>>> import numpy as np
>>> from numpy import linalg as LA
>>> np.set_printoptions(precision=2, suppress=True, linewidth=160, sign=" ")
>>> def tidy(a):
...     return np.round(a, 2) + 0
... 
>>> mat = np.array([[5.0, 1.0, 1.0], [1.0, 5.0, 1.0], [1.0, 1.0, 5.0]])
>>> # symmetric
>>> print(np.einsum("ii->", mat))
15.0
>>> tidy(LA.eigvals(mat).sum().real)
np.float64(15.0)
>>> print(tidy(LA.det(2 * mat)), tidy(LA.det(mat)))
896.0 112.0
>>> Q, vecs = LA.qr(mat[:, :1])[0], LA.qr(mat[:, 1:])[0]
>>> sigma = LA.svd(Q.T @ vecs, compute_uv=False)
>>> print((sigma > 0.9).sum())
0
>>> A = np.array([[13, 9, 7],
...     [0, 0, 0],
...     [11, 9, 13],
...     [0, 0, 0],
...     [4, 4, 5],
...     [0, 0, 0],
...     [4, 4, 5],
...     [4, 4, 5],
...     [7, 5, 8],
...     [7, 5, 8],
...     [9, 5, 2],
...     [0, 0, 0],
...     [0, 0, 0],
...     [7, 5, 8],
...     [0, 0, 0],
...     [7, 5, 8],
...     [9, 5, 2]])
>>> # row 3 repeats row 1
>>> cov = np.cov(A, rowvar=False)
>>> tidy(np.corrcoef(A[:, 1], A[:, 2])[0, 1])
np.float64(0.86)
>>> print(tidy(A.std(axis=0)))
[ 4.2   2.95  3.91]
>>> tidy(np.corrcoef(A.T))
array([[ 1.  ,  0.97,  0.76],
       [ 0.97,  1.  ,  0.86],
       [ 0.76,  0.86,  1.  ]])
>>> J = np.load("test3.npy")
>>> J
array([[ 1, -1,  1],
       [ 1,  1,  3],
       [ 1,  1,  4],
       [-1, -1,  2],
       [-2,  0,  2],
       [-1,  2,  3],
       [-3,  1,  3],
       [-1,  1,  3],
       [-2,  0,  5],
       [ 0, -1,  5]])
>>> vec = np.array([2, 3, 0])
>>> target = J @ vec
>>> print(tidy(LA.pinv(J) @ J))
[[ 1.  0.  0.]
 [ 0.  1.  0.]
 [ 0.  0.  1.]]
>>> tidy(LA.lstsq(J, target)[0])
array([ 2.,  3.,  0.])
>>> rng = np.random.default_rng(644920)
>>> target = target + 0.3 * rng.normal(size=10)
>>> tidy(target)
array([-1.49,  4.69,  5.24, -5.01, -3.47,  3.52, -2.77,  1.13, -3.88, -3.36])
>>> coef, *_ = LA.lstsq(J, target)
>>> [round(float(LA.norm(LA.solve(J.T @ J + lam * np.eye(3), J.T @ target))), 2) for lam in (0, 1, 10, 100)]
[3.54, 3.22, 1.81, 0.36]
>>> tidy(J.T @ (target - J @ coef))
array([ 0.,  0.,  0.])
>>> idx = rng.permutation(3)
>>> Y = J[:, idx] * rng.choice([-1, 1], 3)
>>> Y
array([[ 1,  1, -1],
       [ 1,  3,  1],
       [ 1,  4,  1],
       [-1,  2, -1],
       [-2,  2,  0],
       [-1,  3,  2],
       [-3,  3,  1],
       [-1,  3,  1],
       [-2,  5,  0],
       [ 0,  5, -1]])
>>> left, _, vt = LA.svd(J.T @ Y)
>>> idx
array([ 0,  2,  1])
>>> tidy(left @ vt)
array([[ 1.,  0.,  0.],
       [ 0.,  0.,  1.],
       [ 0.,  1.,  0.]])
>>> idx = Y[:, 2] > np.median(Y[:, 2])
>>> r0 = Y[idx].mean(axis=0) - Y[~idx].mean(axis=0)
>>> print(((Y - Y.mean(axis=0)) @ r0 > 0).astype(int))
[ 0  1  1  0  0  1  1  1  0  0]
>>> print(np.argsort(-np.abs(r0).round(6), kind="stable"))
[ 2  0  1]
>>> idx.astype(int)
array([ 0,  1,  1,  0,  0,  1,  1,  1,  0,  0])
>>> idx = J[:, 2] > np.median(J[:, 2])
>>> r0 = J[idx].mean(axis=0) - J[~idx].mean(axis=0)
>>> np.argsort(-np.abs(r0).round(6), kind="stable")
array([ 2,  0,  1])
>>> idx.astype(int)
array([ 0,  0,  1,  0,  0,  0,  0,  0,  1,  1])
>>> ((J - J.mean(axis=0)) @ r0 > 0).astype(int)
array([ 0,  1,  1,  0,  0,  0,  0,  0,  1,  1])
>>> F = np.array([[0.0, 4.0, 0.0], [4.0, 0.0, 0.0], [0.0, 0.0, 0.0]])
>>> left, sigma, vt = LA.svd(F)
>>> sigma
array([ 4.,  4.,  0.])
>>> Y = left[:, :2] @ np.diag(sigma[:2]) @ vt[:2]
>>> print(tidy(LA.norm(F - Y) / LA.norm(F)))
0.0
>>> print(np.abs(F - Y).max())
0.0
>>> tidy(LA.norm(F - Y, 2)), sigma[2]
(np.float64(0.0), np.float64(0.0))
>>> vals, vecs = LA.eigh(mat)
>>> vec = np.array([-5, -2, -5])
>>> tidy(vecs * np.abs(vals) @ vecs.T)
array([[ 5.,  1.,  1.],
       [ 1.,  5.,  1.],
       [ 1.,  1.,  5.]])
>>> print(tidy(LA.eigvalsh(mat[1:, 1:])))
[ 4.  6.]
>>> tidy(vecs * np.maximum(vals, 0) @ vecs.T)
array([[ 5.,  1.,  1.],
       [ 1.,  5.,  1.],
       [ 1.,  1.,  5.]])
>>> tidy(np.trace(LA.pinv(F) @ F))
np.float64(2.0)
>>> tidy(F @ LA.pinv(F) @ F)
array([[ 0.,  4.,  0.],
       [ 4.,  0.,  0.],
       [ 0.,  0.,  0.]])
>>> W0 = np.load("m.npy")
>>> print(W0)
[[ 0.  2.]
 [ 2.  0.]]
>>> # equal to its transpose
>>> Q, R = LA.qr(W0)
>>> np.allclose(R.T @ R, W0.T @ W0)
True
>>> Q.shape, R.shape
((2, 2), (2, 2))
>>> np.trace(Q @ Q.T)
np.float64(2.0)
>>> np.abs(W0).max()
np.float64(2.0)
>>> tidy(LA.norm(W0))
np.float64(2.83)
>>> print(LA.matrix_rank(W0))
2
>>> np.count_nonzero(W0)
np.int64(2)
>>> W0.sum(axis=1)
array([ 2.,  2.])
>>> W0 - W0[0]
array([[ 0.,  0.],
       [ 2., -2.]])
>>> vals, vecs = LA.eig(W0)
>>> tidy(np.sort(LA.eigvals(W0.T)))
array([-2.,  2.])
>>> tidy(np.sort(LA.eigvals(LA.inv(W0))))
array([-0.5,  0.5])
>>> tidy(W0 @ vecs[:, 0] - vals[0] * vecs[:, 0])
array([ 0.,  0.])
>>> print(np.prod(vals))
-4.0
>>> hat = np.triu(np.array([[2, -1], [2, -1]]), 1) + np.eye(2)
>>> Y = hat @ W0 @ LA.inv(hat)
>>> np.poly(Y)
array([ 1.,  0., -4.])
>>> hat @ W0 - W0 @ hat
array([[-2.,  0.],
       [ 0.,  2.]])
>>> print(Y)
[[-2.  0.]
 [ 2.  2.]]
>>> tidy(LA.det(Y))
np.float64(-4.0)
>>> feats = np.loadtxt("layer1.csv", delimiter=",")
>>> print(feats)
[[ 8.  4.]
 [ 4.  8.]]
>>> # symmetric
>>> feats @ feats
array([[ 80.,  64.],
       [ 64.,  80.]])
>>> (feats - feats.T) / 2
array([[ 0.,  0.],
       [ 0.,  0.]])
>>> tidy(np.sort(np.abs(LA.eigvals(feats))))
array([  4.,  12.])
>>> assert feats == feats.T
Traceback (most recent call last):
  File "<python-input-90>", line 1, in <module>
    assert feats == feats.T
           ^^^^^^^^^^^^^^^^
ValueError: The truth value of an array with more than one element is ambiguous. Use a.any() or a.all()
>>> tidy(LA.det(feats))
np.float64(48.0)
>>> print(np.allclose(feats, feats.T))
True
>>> print(tidy(LA.matrix_power(feats, 3)))
[[ 896.  832.]
 [ 832.  896.]]
>>> (feats + feats.T) / 2
array([[ 8.,  4.],
       [ 4.,  8.]])
>>> arr = np.load("x.npy")
>>> arr
array([[ 0,  0,  0,  0],
       [-1,  2,  0,  0],
       [ 0, -1,  2,  0],
       [-1,  2,  1,  0]])
>>> # triangular: eigenvalues sit on the diagonal
>>> tidy(LA.det(arr[::-1]))
np.float64(0.0)
>>> np.poly(arr)
array([ 1., -4.,  4.,  0.,  0.])
>>> tidy(LA.eigvals(arr).sum().real)
np.float64(4.0)
>>> tidy(LA.det(arr.T))
np.float64(0.0)
>>> print(np.kron(np.eye(2, dtype=int), arr))
[[ 0  0  0  0  0  0  0  0]
 [-1  2  0  0  0  0  0  0]
 [ 0 -1  2  0  0  0  0  0]
 [-1  2  1  0  0  0  0  0]
 [ 0  0  0  0  0  0  0  0]
 [ 0  0  0  0 -1  2  0  0]
 [ 0  0  0  0  0 -1  2  0]
 [ 0  0  0  0 -1  2  1  0]]
>>> print(tidy(LA.det(2 * arr)), tidy(LA.det(arr)))
0.0 0.0
>>> np.einsum("ij,ji->", arr, arr)
np.int64(8)
>>> left, sigma, vt = LA.svd(arr)
>>> vecs = vt[:(sigma > 1e-8).sum()]
>>> vec = arr[3] + -2 * arr[2] + rng.integers(2) * np.eye(4)[1]
>>> vec
array([-1.,  5., -3.,  0.])
>>> tidy(vecs.T @ vecs)
array([[ 1.,  0.,  0.,  0.],
       [ 0.,  1.,  0.,  0.],
       [ 0.,  0.,  1.,  0.],
       [ 0.,  0.,  0.,  0.]])
>>> tidy(LA.norm(vec - vecs.T @ vecs @ vec))
np.float64(0.0)
>>> tidy(np.diag(vecs.T @ vecs))
array([ 1.,  1.,  1.,  0.])
>>> np.allclose(vecs.T @ vecs @ vec, vec)
True
>>> LA.matrix_rank(np.vstack([arr, vec]))
np.int64(3)
>>> left, sigma, vt = LA.svd(arr, full_matrices=False)
>>> tidy(left.T @ arr @ vt.T)
array([[ 3.29,  0.  ,  0.  ,  0.  ],
       [ 0.  ,  2.27,  0.  ,  0.  ],
       [ 0.  ,  0.  ,  0.13,  0.  ],
       [ 0.  ,  0.  ,  0.  ,  0.  ]])
>>> (sigma > 1e-8).sum()
np.int64(3)
>>> tidy(np.sqrt((sigma ** 2).sum())), tidy(LA.norm(arr))
(np.float64(4.0), np.float64(4.0))
>>> print(tidy(sigma))
[ 3.29  2.27  0.13  0.  ]
>>> Y = np.array([[-5, 5], [-2, 7]])
>>> basis = np.array([[1, 3], [3, -2]])
>>> data = np.kron(Y, basis)
>>> data
array([[ -5, -15,   5,  15],
       [-15,  10,  15, -10],
       [ -2,  -6,   7,  21],
       [ -6,   4,  21, -14]])
>>> idx = rng.permutation(4)
>>> Y = data[:, idx] * rng.choice([-1, 1], 4)
>>> Y
array([[ -5, -15,   5,  15],
       [-15,  10,  15, -10],
       [ -7, -21,   2,   6],
       [-21,  14,   6,  -4]])
>>> left, _, vt = LA.svd(data.T @ Y)
>>> print(tidy(LA.lstsq(data, Y)[0]))
[[ 0.  0. -1.  0.]
 [ 0.  0.  0. -1.]
 [-1.  0.  0.  0.]
 [ 0. -1.  0.  0.]]
>>> W = np.array([[-1, 0, 2, 1, 0, 1],
...     [1, 0, 0, -1, -2, 0],
...     [-1, 2, 0, 1, -2, 1],
...     [-1, -1, 1, -1, 2, 2]])
>>> coef = np.array([3, 4, 6, 3, 4, 2])
>>> H = np.maximum(Y @ W + coef, 0)
>>> LA.matrix_rank(H)
np.int64(4)
>>> (H > 0).astype(int)
array([[ 0,  0,  1,  1,  1,  1],
       [ 1,  1,  0,  1,  0,  0],
       [ 0,  1,  0,  1,  1,  1],
       [ 1,  1,  0,  0,  0,  0]])
>>> H
array([[  0,   0,  11,   3,  54,  32],
       [ 23,  44,   0,   3,   0,   0],
       [  0,   2,   0,  13,  54,   9],
       [ 36,  20,   0,   0,   0,   0]])
>>> basis = np.array([[2, 2], [1, 1], [1, 0], [2, 1], [1, 1], [1, 1]])
>>> W @ basis
array([[ 3,  0],
       [-2, -1],
       [ 1,  0],
       [ 0,  0]])
